$ python -q
>>> import numpy as np
>>> np.set_printoptions(precision=2, suppress=True, linewidth=120, sign=" ")
>>> def rd(a):
...     return np.round(a, 2) + 0
... 
>>> M = np.array([[117, 70, 81, 67, 85, 67, 63, 78],
...     [70, 71, 65, 52, 63, 54, 41, 48],
...     [81, 65, 82, 68, 80, 55, 47, 57],
...     [67, 52, 68, 101, 89, 39, 70, 49],
...     [85, 63, 80, 89, 104, 58, 74, 70],
...     [67, 54, 55, 39, 58, 50, 40, 49],
...     [63, 41, 47, 70, 74, 40, 87, 54],
...     [78, 48, 57, 49, 70, 49, 54, 69]])
>>> rng = np.random.default_rng(91207)
>>> M2 = M + rng.integers(-2, 3, (8, 1)) @ rng.integers(-2, 3, (1, 8))
>>> M2
array([[ 115,   72,   83,   67,   87,   65,   61,   76],
       [  72,   69,   63,   52,   61,   56,   43,   50],
       [  80,   66,   83,   68,   81,   54,   46,   56],
       [  66,   53,   69,  101,   90,   38,   69,   48],
       [  87,   61,   78,   89,  102,   60,   76,   72],
       [  69,   52,   53,   39,   56,   52,   42,   51],
       [  62,   42,   48,   70,   75,   39,   86,   53],
       [  79,   47,   56,   49,   69,   50,   55,   70]])
>>> rd(np.linalg.svd(M2 - M, compute_uv=False))
array([ 11.83,   0.  ,   0.  ,   0.  ,   0.  ,   0.  ,   0.  ,   0.  ])
>>> np.linalg.matrix_rank(M2 - M, tol=1e-8)
np.int64(1)
>>> M2 - M
array([[-2,  2,  2,  0,  2, -2, -2, -2],
       [ 2, -2, -2,  0, -2,  2,  2,  2],
       [-1,  1,  1,  0,  1, -1, -1, -1],
       [-1,  1,  1,  0,  1, -1, -1, -1],
       [ 2, -2, -2,  0, -2,  2,  2,  2],
       [ 2, -2, -2,  0, -2,  2,  2,  2],
       [-1,  1,  1,  0,  1, -1, -1, -1],
       [ 1, -1, -1,  0, -1,  1,  1,  1]])
>>> np.abs(M2 - M).sum(axis=1)
array([ 14,  14,   7,   7,  14,  14,   7,   7])
>>> A = np.load("block7.npy")
>>> rd(A)
array([[ 0.21,  0.17,  0.17,  0.04,  0.17,  0.21,  0.04],
       [ 0.15,  0.25,  0.  ,  0.15,  0.25,  0.05,  0.15],
       [ 0.  ,  0.08,  0.23,  0.23,  0.08,  0.08,  0.31],
       [ 0.06,  0.31,  0.  ,  0.25,  0.25,  0.06,  0.06],
       [ 0.16,  0.16,  0.04,  0.2 ,  0.24,  0.04,  0.16],
       [ 0.09,  0.09,  0.18,  0.05,  0.18,  0.23,  0.18],
       [ 0.2 ,  0.05,  0.2 ,  0.1 ,  0.05,  0.25,  0.15]])
>>> cov = A.T @ A
>>> rd(np.linalg.eigvalsh(cov)[::-1])
array([ 1.02,  0.19,  0.1 ,  0.02,  0.02,  0.  ,  0.  ])
>>> rd(cov)
array([[ 0.14,  0.14,  0.1 ,  0.1 ,  0.15,  0.13,  0.11],
       [ 0.14,  0.23,  0.08,  0.18,  0.23,  0.11,  0.14],
       [ 0.1 ,  0.08,  0.16,  0.1 ,  0.1 ,  0.15,  0.15],
       [ 0.1 ,  0.18,  0.1 ,  0.19,  0.19,  0.09,  0.17],
       [ 0.15,  0.23,  0.1 ,  0.19,  0.25,  0.13,  0.16],
       [ 0.13,  0.11,  0.15,  0.09,  0.13,  0.17,  0.13],
       [ 0.11,  0.14,  0.15,  0.17,  0.16,  0.13,  0.2 ]])
>>> rd(np.diag(cov))
array([ 0.14,  0.23,  0.16,  0.19,  0.25,  0.17,  0.2 ])
>>> np.linalg.matrix_rank(cov)
np.int64(7)
>>> q, r_ = np.linalg.qr(A)
>>> rd(abs(r_[0, 0])), rd(np.linalg.norm(A[:, 0]))
(np.float64(0.38), np.float64(0.38))
>>> np.allclose(r_.T @ r_, A.T @ A)
True
>>> th = np.radians(120)
>>> r_ = np.eye(7)
>>> r_[6, 6] = r_[3, 3] = np.cos(th)
>>> r_[6, 3], r_[3, 6] = -np.sin(th), np.sin(th)
>>> rd(r_)
array([[ 1.  ,  0.  ,  0.  ,  0.  ,  0.  ,  0.  ,  0.  ],
       [ 0.  ,  1.  ,  0.  ,  0.  ,  0.  ,  0.  ,  0.  ],
       [ 0.  ,  0.  ,  1.  ,  0.  ,  0.  ,  0.  ,  0.  ],
       [ 0.  ,  0.  ,  0.  , -0.5 ,  0.  ,  0.  ,  0.87],
       [ 0.  ,  0.  ,  0.  ,  0.  ,  1.  ,  0.  ,  0.  ],
       [ 0.  ,  0.  ,  0.  ,  0.  ,  0.  ,  1.  ,  0.  ],
       [ 0.  ,  0.  ,  0.  , -0.87,  0.  ,  0.  , -0.5 ]])
>>> M2 = A @ r_.T
>>> np.allclose(np.linalg.norm(A, axis=1), np.linalg.norm(M2, axis=1))
True
>>> rd(np.linalg.svd(A, compute_uv=False)), rd(np.linalg.svd(M2, compute_uv=False))
(array([ 1.01,  0.43,  0.32,  0.13,  0.12,  0.06,  0.05]), array([ 1.01,  0.43,  0.32,  0.13,  0.12,  0.06,  0.05]))
>>> np.allclose(A @ A.T, M2 @ M2.T)
True
